% ipython --no-banner

In [1]: import numpy as np

In [2]: np.set_printoptions(suppress=True, linewidth=120)

In [3]: def rd(a):
   ...:     return np.round(a, 3) + 0
   ...: 

In [4]: arr = np.load("w.npy")

In [5]: print(arr)
[[ 2.  1. -3. -1.  0.  2.  1. -1. -3.  1.  2.  1.  0.  2.]
 [ 3.  1.  3. -2. -2.  0.  1.  0.  0. -3. -2.  1. -3.  1.]
 [ 1.  1.  3.  1. -3. -3.  0.  3. -3. -2.  0.  1. -1. -2.]
 [ 2. -2.  1. -2. -1. -1. -3.  0.  2. -1.  3.  1. -1.  3.]
 [ 1.  1.  1. -3.  0.  1.  0. -2. -1. -1.  3.  2. -3.  0.]
 [-1.  1. -3. -2. -1. -1.  3.  2.  1.  2. -2.  3.  2.  1.]
 [ 3.  0.  0. -2. -2.  0.  0.  2.  0. -3. -1.  3.  0.  2.]
 [-3. -1. -2. -1. -1. -2.  0.  2. -1.  2.  3.  2.  2. -2.]
 [ 0. -1.  3.  0. -2.  3. -2. -2.  2. -2.  1. -1. -3.  2.]
 [ 2.  1.  1.  2.  2.  3. -3.  3.  1.  2. -1.  3.  0.  2.]
 [ 0.  0.  0.  0.  0.  0.  0.  0.  0.  0.  1.  4. -6. -7.]
 [ 0.  0.  0.  0.  0.  0.  0.  0.  0.  0. -8.  0. -8.  7.]
 [ 0.  0.  0.  0.  0.  0.  0.  0.  0.  0. -1.  4.  1.  5.]
 [ 0.  0.  0.  0.  0.  0.  0.  0.  0.  0.  7.  4. -5. -6.]]

In [6]: rng = np.random.default_rng(821906)

In [7]: lab = rng.permutation(14)

In [8]: lab
Out[8]: array([ 7, 11,  1, 10,  5,  2,  0,  6,  9,  3, 12,  4,  8, 13])

In [9]: B = arr[lab][:, lab]

In [10]: print(np.trace(B))
5.0

In [11]: print(np.diag(B))
[ 2.  0.  1.  1. -1.  3.  2.  0.  2. -2.  1.  0.  2. -6.]

In [12]: print(np.allclose(B, arr))
False

In [13]: print(rd(np.sort(np.abs(np.linalg.eigvals(B)))))
[0.665 2.562 3.994 4.263 4.918 4.918 5.009 5.009 5.031 5.031 7.287 7.287 8.049 8.049]

In [14]: W1 = np.array([[3, -1],
    ...:     [3, 2],
    ...:     [0, 3],
    ...:     [-1, -2],
    ...:     [1, 1],
    ...:     [1, 0],
    ...:     [-1, 3],
    ...:     [2, 1],
    ...:     [-1, 1],
    ...:     [1, -1],
    ...:     [-3, 1],
    ...:     [2, 0],
    ...:     [-2, 1],
    ...:     [-3, 2]])

In [15]: b = np.array([-3, -2])

In [16]: hid = np.maximum(arr @ W1 + b, 0)

In [17]: hid
Out[17]: 
array([[ 0.,  0.],
       [16., 11.],
       [13.,  0.],
       [ 0.,  0.],
       [ 4.,  6.],
       [ 4.,  7.],
       [10.,  5.],
       [ 0.,  0.],
       [ 0.,  1.],
       [22.,  0.],
       [35.,  0.],
       [16.,  0.],
       [ 0.,  8.],
       [12.,  0.]])

In [18]: rd((hid > 0).mean(axis=0))
Out[18]: array([0.643, 0.429])

In [19]: np.linalg.matrix_rank(hid)
Out[19]: np.int64(2)

In [20]: Z = np.array([[6, 9], [2, 8]])

In [21]: W1 @ Z
Out[21]: 
array([[ 16,  19],
       [ 22,  43],
       [  6,  24],
       [-10, -25],
       [  8,  17],
       [  6,   9],
       [  0,  15],
       [ 14,  26],
       [ -4,  -1],
       [  4,   1],
       [-16, -19],
       [ 12,  18],
       [-10, -10],
       [-14, -11]])

In [22]: hid @ Z
Out[22]: 
array([[  0.,   0.],
       [118., 232.],
       [ 78., 117.],
       [  0.,   0.],
       [ 36.,  84.],
       [ 38.,  92.],
       [ 70., 130.],
       [  0.,   0.],
       [  2.,   8.],
       [132., 198.],
       [210., 315.],
       [ 96., 144.],
       [ 16.,  64.],
       [ 72., 108.]])

In [23]: B = np.array([[1, 3, 0],
    ...:     [0, 4, 2],
    ...:     [4, 1, 0],
    ...:     [2, 4, 5],
    ...:     [1, 1, 0],
    ...:     [2, 4, 0],
    ...:     [0, 5, 1],
    ...:     [2, 2, 0],
    ...:     [0, 4, 2],
    ...:     [1, 4, 5],
    ...:     [4, 4, 0],
    ...:     [1, 4, 3],
    ...:     [5, 2, 1],
    ...:     [0, 3, 1],
    ...:     [5, 4, 1]])

In [24]: Z = np.array([[0, 2, 2, 3, 0, 0, 0], [3, 0, 1, 1, 0, 3, 1], [2, 1, 0, 3, 2, 1, 3]])

In [25]: K = B @ Z + 0.05 * rng.normal(size=(15, 7))

In [26]: rd(K)
Out[26]: 
array([[ 9.11 ,  2.025,  5.052,  6.009,  0.03 ,  8.948,  2.998],
       [16.061,  2.05 ,  4.033,  9.948,  3.922, 13.997,  9.978],
       [ 2.994,  8.008,  8.969, 13.02 ,  0.048,  2.919,  0.995],
       [22.039,  9.053,  7.963, 24.954,  9.964, 16.958, 18.933],
       [ 2.962,  2.02 ,  3.016,  3.916,  0.035,  2.991,  1.001],
       [11.952,  3.944,  7.966, 10.036, -0.04 , 12.096,  3.952],
       [16.963,  0.999,  4.976,  7.95 ,  2.077, 15.978,  8.131],
       [ 5.999,  3.905,  5.934,  7.996,  0.056,  5.964,  2.031],
       [15.989,  1.953,  4.004, 10.033,  4.06 , 13.964, 10.089],
       [21.974,  7.049,  6.028, 21.976,  9.927, 16.989, 18.969],
       [12.022,  8.051, 12.056, 16.017,  0.024, 12.067,  3.945],
       [18.034,  5.056,  6.066, 16.006,  6.072, 14.977, 12.956],
       [ 7.992, 11.019, 12.003, 19.958,  1.995,  7.063,  4.992],
       [11.067,  0.984,  2.966,  6.018,  1.947, 10.015,  5.953],
       [13.96 , 11.   , 13.972, 21.993,  2.025, 12.93 ,  6.949]])

In [27]: print(rd(np.linalg.norm(K, 2) / np.linalg.norm(K)))
0.959

In [28]: np.linalg.matrix_rank(K, rtol=0.1)
Out[28]: np.int64(3)
